In [1]: import numpy as np

In [2]: np.set_printoptions(precision=2, suppress=True, linewidth=100, sign=" ")

In [3]: rnd = lambda a: np.round(a, 2) + 0

In [4]: A2 = np.array([[-3, -1], [-3, 0], [3, 1], [-3, 1], [2, 0]])

In [5]: C = np.array([[5, 2, -6, -8, 5], [8, 3, 7, 8, 8]])

In [6]: W0 = A2 @ C

In [7]: W0
Out[7]: 
array([[-23,  -9,  11,  16, -23],
       [-15,  -6,  18,  24, -15],
       [ 23,   9, -11, -16,  23],
       [ -7,  -3,  25,  32,  -7],
       [ 10,   4, -12, -16,  10]])

In [8]: left, sigma, Vt = np.linalg.svd(W0)

In [9]: rnd(sigma)
Out[9]: array([ 78.08,  26.34,   0.  ,   0.  ,   0.  ])

In [10]: A2 = left[:, :2] @ np.diag(sigma[:2]) @ Vt[:2]

In [11]: np.linalg.matrix_rank(W0, rtol=0.05)
Out[11]: np.int64(2)

In [12]: print(np.linalg.matrix_rank(A2))
2

In [13]: rnd(np.linalg.det(2 * W0)), rnd(np.linalg.det(W0))
Out[13]: (np.float64(0.0), np.float64(0.0))

In [14]: np.einsum("ij,ji->", W0, W0)
Out[14]: np.int64(834)

In [15]: print(np.einsum("ii->", W0))
2

In [16]: print(rnd(np.linalg.eigvals(W0)))
[-19.4   0.   21.4   0.    0. ]

In [17]: rnd(np.linalg.det(W0.T))
Out[17]: np.float64(0.0)

In [18]: print(rnd(np.poly(W0)))
[   1.   -2. -415.    0.    0.    0.]

In [19]: cov = W0.T @ W0

In [20]: np.trace(cov), (W0 ** 2).sum()
Out[20]: (np.int64(6790), np.int64(6790))

In [21]: np.linalg.matrix_rank(cov)
Out[21]: np.int64(2)

In [22]: print(np.argsort(-np.linalg.norm(W0, axis=0).round(6), kind="stable")[:3])
[ 3  0  4]

In [23]: rank = np.linalg.matrix_rank(W0)

In [24]: rank
Out[24]: np.int64(2)

In [25]: N = np.linalg.svd(W0)[2][rank:].T

In [26]: np.linalg.matrix_rank(W0.T @ W0), np.linalg.matrix_rank(W0 @ W0.T)
Out[26]: (np.int64(2), np.int64(2))

In [27]: np.allclose(W0 @ N, 0)
Out[27]: True

In [28]: arr = np.loadtxt("a.csv", delimiter=",")

In [29]: print(arr)
[[ 0.95 -0.9   0.23 -0.26  0.52  0.96 -0.76]
 [-0.46  0.65 -0.06 -0.95  0.59  0.43  0.29]
 [-0.98 -0.78  0.73 -0.85  0.43  0.25 -0.72]
 [ 0.97  0.52 -0.64  0.97 -0.69 -0.61  0.6 ]
 [ 0.25 -0.66  0.15  0.86 -0.41 -0.21 -0.36]
 [-0.47  0.84 -0.39  0.57 -0.5  -0.87  0.72]
 [ 0.25  0.64 -0.22 -0.9   0.53  0.52  0.34]
 [ 0.42 -0.36  0.06 -0.02  0.12  0.41 -0.24]
 [ 0.98  0.82 -0.56 -1.    0.91  0.98  0.44]
 [ 0.99  0.85 -0.79  0.93 -0.58 -0.51  0.8 ]
 [-0.92 -0.15  0.37 -0.54  0.12 -0.26 -0.21]
 [-0.1   0.35 -0.05 -0.74  0.35  0.3   0.14]
 [ 0.89  0.97 -0.83  0.99 -0.86 -0.97  0.94]
 [ 0.5   0.52 -0.54  1.   -0.95 -0.99  0.7 ]
 [-0.66 -0.39  0.23  0.73 -0.42 -0.6  -0.19]
 [ 0.99  0.8  -0.67 -0.93  0.72  0.93  0.55]
 [-0.69  0.97 -0.65  0.98 -0.91 -1.    0.93]
 [ 0.94  0.83 -0.45 -1.    0.94  0.98  0.4 ]
 [-0.45 -0.98  0.69  0.83 -0.24  0.37 -0.89]
 [ 0.93  0.93 -0.68 -0.84  0.45  0.5   0.77]
 [-1.    0.76  0.23  0.54 -0.68 -0.99  0.58]
 [ 0.38 -0.84  0.3   0.71 -0.17  0.34 -0.61]
 [-0.51  0.95 -0.6   0.93 -0.8  -0.98  0.89]
 [-0.25 -0.64  0.22  0.9  -0.53 -0.52 -0.34]
 [ 1.    0.91 -0.81  0.12  0.06  0.45  0.8 ]
 [ 0.41  0.93 -0.71  0.99 -0.89 -0.98  0.9 ]
 [-0.47 -0.6   0.3   0.49 -0.19 -0.15 -0.4 ]
 [ 1.    0.94 -0.86 -0.68  0.49  0.85  0.83]
 [ 0.97  0.93 -0.79  0.71 -0.41 -0.49  0.85]
 [-0.81  0.53 -0.03  0.22 -0.31 -0.76  0.38]
 [ 1.    1.   -0.98 -0.85  0.4   0.38  0.99]
 [ 0.99  0.8  -0.7  -0.7   0.5   0.84  0.61]
 [-0.87  0.81 -0.18  0.06 -0.35 -0.87  0.64]
 [-0.93 -0.94  0.68  0.92 -0.57 -0.62 -0.77]
 [ 0.58 -0.95  0.52 -0.29  0.46  0.91 -0.85]]

In [30]: blk = np.stack([arr, -3 * arr, arr[::-1]])

In [31]: blk.shape
Out[31]: (3, 35, 7)

In [32]: np.linalg.matrix_rank(blk.reshape(3, -1))
Out[32]: np.int64(2)

In [33]: (blk @ arr.T).shape
Out[33]: (3, 35, 35)

In [34]: rnd(np.linalg.norm(blk, axis=(1, 2)))
Out[34]: array([ 10.86,  32.57,  10.86])
